In [1]: import numpy as np

In [2]: import numpy.linalg as la

In [3]: np.set_printoptions(precision=3, suppress=True, linewidth=160)

In [4]: tidy = lambda a: np.round(a, 3) + 0

In [5]: A2 = np.array([[-7], [8], [-7], [-8]])

In [6]: W2 = np.array([[5, 8]])

In [7]: rng = np.random.default_rng(223573)

In [8]: J = A2 @ W2 + 0.1 * rng.normal(size=(4, 2))

In [9]: tidy(J)
Out[9]: 
array([[-35.071, -55.84 ],
       [ 40.051,  63.931],
       [-34.896, -56.216],
       [-40.122, -64.093]])

In [10]: A2 = np.c_[J[:, :1] @ np.array([[1]]), np.array([0, 3, 5, 5])]

In [11]: tidy(A2)
Out[11]: 
array([[-35.071,   0.   ],
       [ 40.051,   3.   ],
       [-34.896,   5.   ],
       [-40.122,   5.   ]])

In [12]: tidy(la.norm(la.qr(J)[0].T @ A2, axis=0) ** 2 / ((A2 ** 2).sum(axis=0) + 1e-12))
Out[12]: array([1.   , 0.511])

In [13]: tidy(la.norm(A2 - J @ la.lstsq(J, A2)[0], axis=0))
Out[13]: array([0.   , 5.371])

In [14]: la.matrix_rank(A2)
Out[14]: np.int64(2)

In [15]: la.matrix_rank(np.c_[J, A2])
Out[15]: np.int64(3)

In [16]: def softmax(z):
    ...:     e = np.exp(z - z.max(axis=-1, keepdims=True))
    ...:     return e / e.sum(axis=-1, keepdims=True)
    ...: 

In [17]: tidy(softmax(10 * J[2]))
Out[17]: array([1., 0.])

In [18]: tidy(softmax(J[2]))
Out[18]: array([1., 0.])

In [19]: print(tidy(softmax(J[2] + 5)))
[1. 0.]

In [20]: S = J @ J.T / np.sqrt(2)

In [21]: tidy(softmax(S))
Out[21]: 
array([[0., 0., 0., 1.],
       [0., 1., 0., 0.],
       [0., 0., 0., 1.],
       [0., 0., 0., 1.]])

In [22]: tidy(softmax(S + np.triu(np.full(S.shape, -np.inf), 1)))
Out[22]: 
array([[1., 0., 0., 0.],
       [0., 1., 0., 0.],
       [0., 0., 1., 0.],
       [0., 0., 0., 1.]])

In [23]: x = np.array([0, 2])

In [24]: target = J @ x

In [25]: beta, lr = np.zeros(2), 1 / la.norm(J, 2) ** 2

In [26]: for i in range(250):
    ...:     beta -= lr * J.T @ (J @ beta - target)
    ...:     if i % 50 == 0: print(i, round(la.norm(J @ beta - target), 3))
    ...: 
0 0.279
50 0.279
100 0.279
150 0.279
200 0.279

In [27]: tidy(beta)
Out[27]: array([0.898, 1.438])

In [28]: w1 = np.array([[0, -3, 2, -3], [-2, 1, -3, -3]])

In [29]: beta = np.array([3, 3, 2, 0])

In [30]: H = np.maximum(J @ w1 + beta, 0)

In [31]: print((H > 0).mean(axis=0))
[0.75 0.75 0.75 0.75]

In [32]: (H > 0).astype(int)
Out[32]: 
array([[1, 1, 1, 1],
       [0, 0, 0, 0],
       [1, 1, 1, 1],
       [1, 1, 1, 1]])

In [33]: la.matrix_rank(H)
Out[33]: np.int64(3)

In [34]: W2 = np.array([[-1, -2], [-1, -1], [2, 2], [0, 2]])

In [35]: tidy(H @ W2)
Out[35]: 
array([[ 31.707, 462.492],
       [  0.   ,   0.   ],
       [ 34.807, 466.049],
       [ 37.614, 531.717]])
